$ ipython --no-banner

In [1]: import numpy as np

In [2]: np.set_printoptions(suppress=True, linewidth=100)

In [3]: rd = lambda a: np.round(a, 1) + 0

In [4]: F = np.load("test17.npy")

In [5]: F
Out[5]: 
array([[ 5., -3.,  1.,  1.,  3.,  3.],
       [-3., 13., -3., -3., -9., -9.],
       [ 1., -3.,  5.,  1.,  3.,  3.],
       [ 1., -3.,  1.,  5.,  3.,  3.],
       [ 3., -9.,  3.,  3., 13.,  9.],
       [ 3., -9.,  3.,  3.,  9., 13.]])

In [6]: T = np.stack([F, 3 * F, F[::-1]])

In [7]: (T @ F.T).shape
Out[7]: (3, 6, 6)

In [8]: T.shape
Out[8]: (3, 6, 6)

In [9]: np.linalg.matrix_rank(T)
Out[9]: array([6, 6, 6])

In [10]: rd(np.linalg.norm(T, axis=(1, 2)))
Out[10]: array([ 35.2, 105.5,  35.2])

In [11]: T.sum(axis=0)
Out[11]: 
array([[ 23., -21.,   7.,   7.,  21.,  25.],
       [ -9.,  43.,  -9.,  -9., -23., -27.],
       [  5., -15.,  21.,   9.,  15.,  15.],
       [  5., -15.,   9.,  21.,  15.,  15.],
       [  9., -23.,   9.,   9.,  43.,  27.],
       [ 17., -39.,  13.,  13.,  39.,  55.]])

In [12]: O, R = np.linalg.qr(F)

In [13]: rd(abs(R[0, 0])), rd(np.linalg.norm(F[:, 0]))
Out[13]: (np.float64(7.3), np.float64(7.3))

In [14]: rd(np.abs(np.diag(R)))
Out[14]: array([ 7.3, 10.8,  4.2,  4.2,  5.3,  4.8])

In [15]: rd(O.T @ O)
Out[15]: 
array([[1., 0., 0., 0., 0., 0.],
       [0., 1., 0., 0., 0., 0.],
       [0., 0., 1., 0., 0., 0.],
       [0., 0., 0., 1., 0., 0.],
       [0., 0., 0., 0., 1., 0.],
       [0., 0., 0., 0., 0., 1.]])

In [16]: x0 = np.array([2, 0, 1, 2, 2, 3])

In [17]: rhs = F @ x0

In [18]: coef, lr = np.zeros(6), 1 / np.linalg.norm(F, 2) ** 2

In [19]: for i in range(40):
    ...:     coef -= lr * F.T @ (F @ coef - rhs)
    ...:     if i % 10 == 0: print(i, round(np.linalg.norm(F @ coef - rhs), 1))
    ...: 
0 11.6
10 10.1
20 8.8
30 7.6

In [20]: rd(np.linalg.cond(F))
Out[20]: np.float64(8.5)

In [21]: rng = np.random.default_rng(7193)

In [22]: lab = rng.permutation(6)

In [23]: lab
Out[23]: array([0, 4, 1, 5, 3, 2])

In [24]: Y = F[lab][:, lab]

In [25]: rd(np.linalg.det(Y)), rd(np.linalg.det(F[lab]))
Out[25]: (np.float64(34816.0), np.float64(34816.0))

In [26]: Y
Out[26]: 
array([[ 5.,  3., -3.,  3.,  1.,  1.],
       [ 3., 13., -9.,  9.,  3.,  3.],
       [-3., -9., 13., -9., -3., -3.],
       [ 3.,  9., -9., 13.,  3.,  3.],
       [ 1.,  3., -3.,  3.,  5.,  1.],
       [ 1.,  3., -3.,  3.,  1.,  5.]])

In [27]: rd(np.sort(np.abs(np.linalg.eigvals(Y))))
Out[27]: array([ 4.,  4.,  4.,  4.,  4., 34.])

In [28]: np.diag(Y)
Out[28]: array([ 5., 13., 13., 13.,  5.,  5.])

In [29]: J = np.load("m.npy")

In [30]: rd(J)
Out[30]: 
array([[ 1. ,  0.1,  0. , -0.1, -0.1],
       [ 0.1,  0.2, -0.3,  0.2, -0.1],
       [ 0. , -0.3,  0.9,  0.1,  0. ],
       [-0.1,  0.2,  0.1,  0.8, -0.3],
       [-0.1, -0.1,  0. , -0.3,  0.2]])

In [31]: hat = np.triu(np.array([[0, -2, 2, 3, 0],
    ...:     [2, 1, -3, -2, 3],
    ...:     [5, -3, 3, 4, -4],
    ...:     [2, 0, 0, 3, 0],
    ...:     [-4, 1, 5, 4, -4]]), 1) + np.eye(5)

In [32]: Y = hat @ J @ np.linalg.inv(hat)

In [33]: rd(hat @ J - J @ hat)
Out[33]: 
array([[-0.3,  1.5,  1. , -0.8, -0.9],
       [-0.3,  0.3, -2.4, -1.5, -0.6],
       [ 0.2,  1.4, -0.6,  0.2,  2.4],
       [ 0. , -0.2,  0.8,  0.3, -0.2],
       [ 0. , -0.3, -0.1,  0.2,  0.3]])

In [34]: np.linalg.matrix_rank(Y)
Out[34]: np.int64(3)

In [35]: rd(Y)
Out[35]: 
array([[  0.6,   0.9,   4.2, -14.8,  13.1],
       [ -0.2,  -0.1,  -3. ,   9.9, -10.6],
       [  0.2,   1.4,   5. , -13.4,  13.9],
       [ -0.1,   0. ,   0.4,  -0.3,   1. ],
       [ -0.1,  -0.4,  -0.9,   2.8,  -2.2]])

In [36]: rd(np.linalg.det(Y))
Out[36]: np.float64(0.0)

In [37]: r = np.linalg.matrix_rank(J)

In [38]: r
Out[38]: np.int64(3)

In [39]: N = np.linalg.svd(J)[2][r:].T

In [40]: [int(np.linalg.matrix_rank(np.delete(J, i, axis=0))) for i in range(5)]
Out[40]: [3, 3, 3, 3, 3]

In [41]: np.linalg.matrix_rank(J.T @ J), np.linalg.matrix_rank(J @ J.T)
Out[41]: (np.int64(3), np.int64(3))

In [42]: rd(N @ N.T)
Out[42]: 
array([[ 0. , -0.1,  0. ,  0.1,  0.1],
       [-0.1,  0.8,  0.3, -0.2,  0.1],
       [ 0. ,  0.3,  0.1, -0.1,  0. ],
       [ 0.1, -0.2, -0.1,  0.2,  0.3],
       [ 0.1,  0.1,  0. ,  0.3,  0.8]])

In [43]: [int(np.linalg.matrix_rank(J[:i])) for i in range(1, len(J) + 1)]
Out[43]: [1, 2, 3, 3, 3]

In [44]: np.allclose(J @ N, 0)
Out[44]: True

In [45]: w, evecs = np.linalg.eigh(J)

In [46]: x0 = np.array([1, 8, -7, -1, 6])

In [47]: rd(evecs * np.maximum(w, 0) @ evecs.T)
Out[47]: 
array([[ 1. ,  0.1,  0. , -0.1, -0.1],
       [ 0.1,  0.2, -0.3,  0.2, -0.1],
       [ 0. , -0.3,  0.9,  0.1,  0. ],
       [-0.1,  0.2,  0.1,  0.8, -0.3],
       [-0.1, -0.1,  0. , -0.3,  0.2]])

In [48]: rd(x0 @ J @ x0 / (x0 @ x0)), rd(w[0]), w[-1]
Out[48]: (np.float64(0.6), np.float64(0.0), np.float64(1.0))

In [49]: rd(x0 @ J @ x0)
Out[49]: np.float64(90.2)

In [50]: T = np.stack([J, 2 * J, J[::-1]])

In [51]: rd(T.sum(axis=0))
Out[51]: 
array([[ 2.8,  0.1,  0.1, -0.6, -0.2],
       [ 0.2,  0.8, -0.8,  1.4, -0.7],
       [ 0.2, -1.2,  3.5,  0.4, -0.1],
       [-0.2,  0.8,  0. ,  2.5, -1.1],
       [ 0.6, -0.3,  0. , -1.1,  0.4]])

In [52]: rd(np.linalg.norm(T, axis=(1, 2)))
Out[52]: array([1.7, 3.5, 1.7])

In [53]: rd(np.linalg.det(T))
Out[53]: array([0., 0., 0.])

In [54]: (T @ J.T).shape
Out[54]: (3, 5, 5)

In [55]: M = np.array([[1, 0, 0, 0], [-4, 1, 0, 0], [-3, 3, 1, 0], [5, 0, -3, 1]])

In [56]: M
Out[56]: 
array([[ 1,  0,  0,  0],
       [-4,  1,  0,  0],
       [-3,  3,  1,  0],
       [ 5,  0, -3,  1]])

In [57]: rd(np.linalg.norm(M, 2) / np.linalg.norm(M))
Out[57]: np.float64(0.9)

In [58]: np.linalg.matrix_rank(M, rtol=0.1)
Out[58]: np.int64(3)

In [59]: np.linalg.cond(M) > 100
Out[59]: np.True_

In [60]: rd(np.abs(np.linalg.svd(M)[2][-1]))
Out[60]: array([0. , 0.1, 0.3, 1. ])

In [61]: round(np.log10(np.linalg.cond(M)))
Out[61]: 2

In [62]: Y = np.array([[2, 0], [1, 0]])

In [63]: C = np.kron(Y, M)

In [64]: np.linalg.matrix_rank(C)
Out[64]: np.int64(4)

In [65]: E = np.array([[1, 1, 1, 1, -1, -1, -1, -1], [1, -1, 1, -1, -1, 1, -1, 1]])

In [66]: f = np.array([2, 0])

In [67]: np.array([np.convolve(row, f, "same") for row in E])
Out[67]: 
array([[ 2,  2,  2,  2, -2, -2, -2, -2],
       [ 2, -2,  2, -2, -2,  2, -2,  2]])

In [68]: np.correlate(E[1], E[0], "full")
Out[68]: array([-1,  0, -1,  0,  3,  0,  3,  0, -3,  0, -3,  0,  1,  0,  1])

In [69]: np.cross(E[1, :3], E[0, :3])
Out[69]: array([-2,  0,  2])

In [70]: np.convolve(E[1], f)
Out[70]: array([ 2, -2,  2, -2, -2,  2, -2,  2,  0])

In [71]: W0 = np.loadtxt("a.csv", delimiter=",")

In [72]: W0
Out[72]: 
array([[-0.9,  1. ,  0.9,  0.9],
       [-0.5, -0.5,  0. , -0.2],
       [-0.9,  0.7,  0.9,  0.8],
       [-0.3, -0.3,  0.4,  0.3],
       [-0.5,  0.7,  0.4,  0.4],
       [-0.9, -1. ,  0.3, -0.3],
       [ 1. ,  0. , -0.9, -0.8],
       [ 1. ,  1. ,  0.3,  0.8],
       [-0.9, -0.1,  0.7,  0.5],
       [ 1. , -0.9, -0.8, -0.8],
       [-0.7, -0.9,  0. , -0.3],
       [-1. , -1. ,  0.1, -0.4],
       [-0.7,  0.8, -0.3, -0.2],
       [-1. ,  0.7,  0.9,  0.9],
       [-0.3,  0. , -0.1, -0.1],
       [-0.1, -0.7, -0.3, -0.4],
       [-0.7, -1. , -0.9, -1. ],
       [ 0.8,  0.7, -0.2,  0.1],
       [ 1. ,  1. ,  0.8,  1. ]])

In [73]: O, R = np.linalg.qr(W0)

In [74]: rd(abs(R[0, 0])), rd(np.linalg.norm(W0[:, 0]))
Out[74]: (np.float64(3.5), np.float64(3.5))

In [75]: np.allclose(R.T @ R, W0.T @ W0)
Out[75]: True

In [76]: feats = np.array([[1.3, -0.7, -1.3],
    ...:     [-1.0, 0.9, -1.0],
    ...:     [0.1, 0.5, -0.8],
    ...:     [-0.2, -0.9, -0.7],
    ...:     [-1.5, -1.7, 0.8]])

In [77]: feats[:, 0] *= 5

In [78]: feats
Out[78]: 
array([[ 6.5, -0.7, -1.3],
       [-5. ,  0.9, -1. ],
       [ 0.5,  0.5, -0.8],
       [-1. , -0.9, -0.7],
       [-7.5, -1.7,  0.8]])

In [79]: G = feats.T @ feats

In [80]: rd(np.linalg.eigvalsh(G)[::-1])
Out[80]: array([125.6,   5.4,   3.4])

In [81]: np.allclose(G, G.T)
Out[81]: True

In [82]: Lm = np.linalg.cholesky(F)

In [83]: rd(Lm @ Lm.T)
Out[83]: 
array([[ 5., -3.,  1.,  1.,  3.,  3.],
       [-3., 13., -3., -3., -9., -9.],
       [ 1., -3.,  5.,  1.,  3.,  3.],
       [ 1., -3.,  1.,  5.,  3.,  3.],
       [ 3., -9.,  3.,  3., 13.,  9.],
       [ 3., -9.,  3.,  3.,  9., 13.]])

In [84]: rd(F / np.sqrt(np.outer(np.diag(F), np.diag(F))))
Out[84]: 
array([[ 1. , -0.4,  0.2,  0.2,  0.4,  0.4],
       [-0.4,  1. , -0.4, -0.4, -0.7, -0.7],
       [ 0.2, -0.4,  1. ,  0.2,  0.4,  0.4],
       [ 0.2, -0.4,  0.2,  1. ,  0.4,  0.4],
       [ 0.4, -0.7,  0.4,  0.4,  1. ,  0.7],
       [ 0.4, -0.7,  0.4,  0.4,  0.7,  1. ]])

In [85]: np.linalg.eigvalsh(F).min() > 0
Out[85]: np.True_

In [86]: rd(np.prod(np.diag(Lm)) ** 2), rd(np.linalg.det(F))
Out[86]: (np.float64(34816.0), np.float64(34816.0))

In [87]: rd(Lm)
Out[87]: 
array([[ 2.2,  0. ,  0. ,  0. ,  0. ,  0. ],
       [-1.3,  3.3,  0. ,  0. ,  0. ,  0. ],
       [ 0.4, -0.7,  2.1,  0. ,  0. ,  0. ],
       [ 0.4, -0.7,  0.1,  2.1,  0. ,  0. ],
       [ 1.3, -2.2,  0.4,  0.4,  2.5,  0. ],
       [ 1.3, -2.2,  0.4,  0.4,  0.9,  2.3]])

In [88]: lab = rng.permutation(3)

In [89]: Y = feats[:, lab] * rng.choice([-1, 1], 3)

In [90]: Y
Out[90]: 
array([[-1.3,  6.5, -0.7],
       [-1. , -5. ,  0.9],
       [-0.8,  0.5,  0.5],
       [-0.7, -1. , -0.9],
       [ 0.8, -7.5, -1.7]])

In [91]: U, _, VT = np.linalg.svd(feats.T @ Y)

In [92]: rd(U @ VT)
Out[92]: 
array([[0., 1., 0.],
       [0., 0., 1.],
       [1., 0., 0.]])

In [93]: rd(np.linalg.lstsq(feats, Y)[0])
Out[93]: 
array([[0., 1., 0.],
       [0., 0., 1.],
       [1., 0., 0.]])

In [94]: lab
Out[94]: array([2, 0, 1])

In [95]: x0 = np.array([8, 3, -8])

In [96]: h = np.maximum(Y @ x0, 0)

In [97]: rd(np.maximum(Y @ x0, 0) - np.maximum(-Y @ x0, 0))
Out[97]: array([ 14.7, -30.2,  -8.9,  -1.4,  -2.5])

In [98]: rd(np.maximum(Y @ (3 * x0), 0))
Out[98]: array([44.1,  0. ,  0. ,  0. ,  0. ])

In [99]: K = np.array([[-1.0, 1.0, 1.0], [1.0, -1.0, 1.0], [1.0, 1.0, -1.0]])

In [100]: Y = K / np.linalg.norm(K, axis=1, keepdims=True)

In [101]: G = Y @ Y.T

In [102]: (G - 2 * np.eye(3)).round(6).argmax(axis=1)
Out[102]: array([1, 0, 0])

In [103]: rd(G[0])
Out[103]: array([ 1. , -0.3, -0.3])

In [104]: np.argwhere(np.triu(np.abs(G) > 0.95, 1))
Out[104]: array([], shape=(0, 2), dtype=int64)

In [105]: rd(np.degrees(np.arccos(np.clip(G[0, 1], -1, 1))))
Out[105]: np.float64(109.5)

In [106]: (np.abs(G) > 0.9).astype(int)
Out[106]: 
array([[1, 0, 0],
       [0, 1, 0],
       [0, 0, 1]])
